$ python3 -q
>>> import numpy as np
>>> np.set_printoptions(precision=3, suppress=True, linewidth=120, sign=" ")
>>> tidy = lambda a: np.round(a, 3) + 0
>>> M = np.load("mat.npy")
>>> print(M)
[[ 1 -1  1]
 [ 1  0  0]
 [ 1  1  1]]
>>> print(M.shape)
(3, 3)
>>> M[3]
Traceback (most recent call last):
  File "<python-input-6>", line 1, in <module>
    M[3]
    ~^^^
IndexError: index 3 is out of bounds for axis 0 with size 3
>>> print(M.sum(axis=0))
[ 3  0  2]
>>> print(tidy(np.abs(np.linalg.eigvals(M)).max()))
2.0
>>> print(np.trace(M))
2
>>> print(tidy(np.linalg.det(M)))
2.0
>>> print(np.allclose(M @ M.T, M.T @ M))
False
>>> print((M + M.T) / 2)
[[ 1.   0.   1. ]
 [ 0.   0.   0.5]
 [ 1.   0.5  1. ]]
>>> print(np.linalg.matrix_power(M, 4))
[[  7   0   6]
 [  3   1   3]
 [  9   0  10]]
>>> print(tidy(np.sort(np.abs(np.linalg.eigvals(M)))))
[ 1.  1.  2.]
>>> feats = np.loadtxt("data.csv", delimiter=",")
>>> print(feats)
[[-15.065 -18.376   0.439]
 [ -6.747  -8.346   1.179]
 [ -4.371  -5.574   1.136]
 [ -3.694  -4.795   1.083]
 [ -3.626  -4.717   1.076]
 [ -2.999  -3.999   1.   ]
 [ -1.729  -2.547   0.742]
 [ -1.722  -2.538   0.74 ]
 [ -1.469  -2.246   0.664]
 [ -1.012  -1.704   0.496]
 [ -0.016  -0.047   0.   ]
 [  0.013   0.04    0.   ]
 [  0.123   0.393   0.03 ]
 [  0.18    0.583   0.063]
 [  0.549   1.775   0.406]
 [  0.551   1.783   0.409]
 [  1.567   4.573   1.518]
 [  1.628   4.728   1.584]
 [  3.956  10.142   3.939]
 [  4.441  11.201   4.404]
 [  7.142  16.872   6.892]
 [  8.741  20.113   8.305]
 [ 15.603  33.469  14.067]]
>>> idx = feats[:, 2] > np.median(feats[:, 2])
>>> f = feats[idx].mean(axis=0) - feats[~idx].mean(axis=0)
>>> print(np.argsort(-np.abs(f).round(6), kind="stable"))
[ 1  0  2]
>>> print(((feats - feats.mean(axis=0)) @ f > 0).astype(int))
[ 0  0  0  0  0  0  0  0  0  0  0  0  0  0  0  0  1  1  1  1  1  1  1]
>>> dist = np.linalg.norm(feats[:, None] - feats[None], axis=-1)
>>> print(dist.mean(axis=1).argmax())
22
>>> print(dist[20].round(6).argsort(kind="stable")[:4])
[ 20  21  19  18]
>>> print(np.linalg.matrix_rank(dist ** 2))
5
>>> print(np.flatnonzero(dist[20] < dist.mean() / 2))
[ 20  21]
>>> print((dist + 1e9 * np.eye(23)).round(6).argmin(axis=1))
[  1   2   3   4   3   4   7   6   7   8  11  10  13  12  15  14  17  16  19  18  21  20  21]
>>> print(dist.shape)
(23, 23)
>>> Ac = feats - feats.mean(axis=0)
>>> Uu, sigma, Vh = np.linalg.svd(Ac, full_matrices=False)
>>> print(tidy(sigma))
[ 58.436   8.868   2.014]
>>> print(np.linalg.matrix_rank(Ac))
3
>>> print(tidy(Vh[0] * np.sign(Vh[0, np.abs(Vh[0]).argmax()])))
[ 0.46   0.855  0.24 ]
>>> print((np.sign(Uu[:, 0]) == np.sign(Uu[0, 0])).astype(int))
[ 1  1  1  1  1  1  1  1  1  1  1  1  1  1  1  1  0  0  0  0  0  0  0]
>>> print(tidy((sigma ** 2).sum() ** 2 / (sigma ** 4).sum()))
1.048
>>> print(np.abs(Uu[:, 0]).argmax())
22
>>> K = np.load("w.npy")
>>> print(K)
[[-2 -2 -2 -2]
 [-2 -4 -4 -4]
 [-2 -4 -6 -6]
 [-2 -4 -6 -8]]
>>> w, vecs = np.linalg.eigh(K)
>>> print(tidy(np.linalg.eigvalsh(K + -1 * np.eye(4))))
[-17.582  -3.     -1.852  -1.566]
>>> print(tidy(vecs @ np.diag(w) @ vecs.T))
[[-2. -2. -2. -2.]
 [-2. -4. -4. -4.]
 [-2. -4. -6. -6.]
 [-2. -4. -6. -8.]]
>>> print(tidy(vecs.T @ K @ vecs))
[[-16.582   0.      0.      0.   ]
 [  0.     -2.      0.      0.   ]
 [  0.      0.     -0.852   0.   ]
 [  0.      0.      0.     -0.566]]
>>> print(tidy(vecs.T @ vecs))
[[ 1.  0.  0.  0.]
 [ 0.  1.  0.  0.]
 [ 0.  0.  1.  0.]
 [ 0.  0.  0.  1.]]
>>> print((w > 1e-8).sum(), (w < -1e-8).sum())
0 4
>>> w, vecs = np.linalg.eig(K)
>>> print(tidy(w))
[-16.582  -2.     -0.852  -0.566]
>>> print(tidy(np.sort(np.linalg.eigvals(K.T))))
[-16.582  -2.     -0.852  -0.566]
>>> print(tidy(K @ vecs[:, 0] - w[0] * vecs[:, 0]))
[ 0.  0.  0.  0.]
>>> print(tidy(np.sort(np.linalg.eigvals(K @ K))))
[   0.321    0.726    4.     274.953]
>>> print(tidy(np.sort(np.linalg.eigvals(np.linalg.inv(K)))))
[-1.766 -1.174 -0.5   -0.06 ]
>>> print(K.ravel(order="F"))
[-2 -2 -2 -2 -2 -4 -4 -4 -2 -4 -6 -6 -2 -4 -6 -8]
>>> blk = K.reshape(4, 2, -1)
>>> print(np.einsum("ihd,ihd->ih", blk, blk))
[[   8    8]
 [  20   32]
 [  20   72]
 [  20  100]]
>>> print(np.einsum("ihd,jhd->hij", blk, blk).shape)
(2, 4, 4)
>>> print(blk.shape)
(4, 2, 2)
>>> print(blk.sum(axis=1))
[[ -4  -4]
 [ -6  -8]
 [ -8 -10]
 [ -8 -12]]
>>> print(np.swapaxes(blk, 1, 2)[0])
[[-2 -2]
 [-2 -2]]
>>> arr = np.loadtxt("run15.csv", delimiter=",")
>>> print(tidy(arr))
[[ 0.243  0.353  0.243]
 [ 0.353  0.514  0.353]
 [ 0.243  0.353  0.243]]
>>> w, vecs = np.linalg.eigh(arr)
>>> x = np.array([3, -3, 1])
>>> print(tidy(vecs * np.maximum(w, 0) @ vecs.T))
[[ 0.243  0.353  0.243]
 [ 0.353  0.514  0.353]
 [ 0.243  0.353  0.243]]
>>> print(tidy(np.linalg.eigvalsh(arr[1:, 1:])))
[ 0.     0.757]
>>> print(tidy(vecs * np.abs(w) @ vecs.T))
[[ 0.243  0.353  0.243]
 [ 0.353  0.514  0.353]
 [ 0.243  0.353  0.243]]
>>> print(tidy(np.abs(arr).sum(axis=1).max()), tidy(np.abs(w).max()))
1.221 1.0
>>> rank = np.linalg.matrix_rank(arr)
>>> print(rank)
1
>>> N = np.linalg.svd(arr)[2][rank:].T
>>> print(np.linalg.matrix_rank(arr.T @ arr), np.linalg.matrix_rank(arr @ arr.T))
1 1
>>> mat = np.load("dump.npy")
>>> print(mat)
[[ 2  1  2]
 [ 2  2  1]
 [ 1  2  2]]
>>> print(tidy(np.linalg.norm(mat[1], 1)), tidy(np.linalg.norm(mat[1], np.inf)))
5.0 2.0
>>> print(np.linalg.norm(mat, axis=1).argmax())
0
>>> print(tidy(np.linalg.norm(mat, 1)), tidy(np.linalg.norm(mat, np.inf)))
5.0 5.0
>>> print(tidy(np.linalg.norm(mat, axis=1)))
[ 3.  3.  3.]
>>> print(tidy(np.linalg.norm(mat, 2)))
5.0
>>> print(tidy(np.linalg.norm(mat, "nuc")))
7.0
>>> W1 = np.array([[1, 2, 3, 2, 3], [1, 0, 2, 2, 1], [2, 0, 1, 2, 2]])
>>> beta = np.array([4, 3, 8, -2, 3])
>>> act = np.maximum(mat @ W1 + beta, 0)
>>> print((act > 0).astype(int))
[[ 1  1  1  1  1]
 [ 1  1  1  1  1]
 [ 1  1  1  1  1]]
>>> print(np.linalg.matrix_rank(act))
3
>>> Z = np.array([[7, 5], [4, 3], [9, 8], [9, 1], [4, 9]])
>>> print(W1 @ Z)
[[ 72  64]
 [ 47  32]
 [ 49  38]]
>>> print(act @ Z)
[[ 395  354]
 [ 393  348]
 [ 370  322]]
>>> print((act @ Z).round(6).argmax(axis=1))
[ 0  0  0]
>>> Y = mat / np.linalg.norm(mat, axis=1, keepdims=True)
>>> gram = Y @ Y.T
>>> print(tidy(np.linalg.norm(Y, axis=1)))
[ 1.  1.  1.]
>>> print(tidy(np.degrees(np.arccos(np.clip(gram[1, 0], -1, 1)))))
27.266
>>> print((np.abs(gram) > 0.9).astype(int))
[[ 1  0  0]
 [ 0  1  0]
 [ 0  0  1]]
>>> print(np.argwhere(np.triu(np.abs(gram) > 0.95, 1)))
[]
>>> print(tidy(np.fft.fft(mat[0])))
[ 5. +0.j     0.5+0.866j  0.5-0.866j]
>>> Y = mat[0, 0] * mat[1:] - np.outer(mat[1:, 0], mat[0])
>>> print(Y)
[[ 0  2 -2]
 [ 0  3  2]]
>>> print(np.flatnonzero(~Y.round(6).any(axis=1)))
[]
>>> print(np.linalg.matrix_rank(Y), np.linalg.matrix_rank(mat))
2 3
>>> print(mat[:, 0] / mat[0, 0])
[ 1.   1.   0.5]
>>> A = np.loadtxt("a.csv", delimiter=",")
>>> print(A)
[[-1.2  1.5 -0.2]
 [-0.9 -0.4 -1.3]
 [ 5.7  1.2  0. ]
 [-0.9 -0.2  0.7]]
>>> x = np.array([0, 0, 2])
>>> y = A @ x
>>> print(tidy(np.linalg.lstsq(A, y)[0]))
[ 0.  0.  2.]
>>> print(tidy(np.linalg.solve(A.T @ A, A.T @ y)))
[ 0.  0.  2.]
>>> rng = np.random.default_rng(29339)
>>> y = y + 0.05 * rng.normal(size=4)
>>> print(tidy(y))
[-0.436 -2.614 -0.017  1.441]
>>> beta, *_ = np.linalg.lstsq(A, y)
>>> print(tidy(np.linalg.norm(y - A @ beta)))
0.023
>>> print(tidy(A.T @ (y - A @ beta)))
[ 0.  0.  0.]
>>> print([round(float(np.linalg.norm(np.linalg.solve(A.T @ A + lam * np.eye(3), A.T @ y))), 2) for lam in (0, 1, 10, 100)])
[2.02, 1.39, 0.37, 0.05]
>>> Y = A / np.sqrt((A ** 2).mean(axis=1, keepdims=True))
>>> print(np.linalg.matrix_rank(Y) == np.linalg.matrix_rank(A))
True
>>> print(tidy(Y[1]))
[-0.956 -0.425 -1.381]
>>> print(tidy(A - A.mean(axis=1, keepdims=True)))
[[-1.233  1.467 -0.233]
 [-0.033  0.467 -0.433]
 [ 3.4   -1.1   -2.3  ]
 [-0.767 -0.067  0.833]]
>>> print(tidy(np.linalg.norm(Y, axis=1)))
[ 1.732  1.732  1.732  1.732]
>>> print(np.linalg.matrix_rank(A - A.mean(axis=1, keepdims=True)))
2
>>> Y = np.array([[-4, 1, 3], [-1, -1, 3]])
>>> Z = np.kron(Y, A)
>>> print(tidy(np.linalg.norm(Z, 2)), tidy(np.linalg.norm(Y, 2) * np.linalg.norm(A, 2)))
34.533 34.533
>>> print(Z.shape)
(8, 9)
>>> print(np.linalg.matrix_rank(Z))
6
>>> hat = A @ np.linalg.solve(A.T @ A, A.T)
>>> print(np.linalg.matrix_rank(np.eye(4) - hat))
1
>>> print(tidy((np.eye(4) - hat) @ A))
[[ 0.  0.  0.]
 [ 0.  0.  0.]
 [ 0.  0.  0.]
 [ 0.  0.  0.]]
>>> print(tidy(hat @ A[:, 1]))
[ 1.5 -0.4  1.2 -0.2]
>>> print(np.allclose(hat @ hat, hat))
True
>>> print(tidy(np.diag(hat)))
[ 0.996  0.793  0.951  0.259]
>>> print(np.trace(hat))
3.0
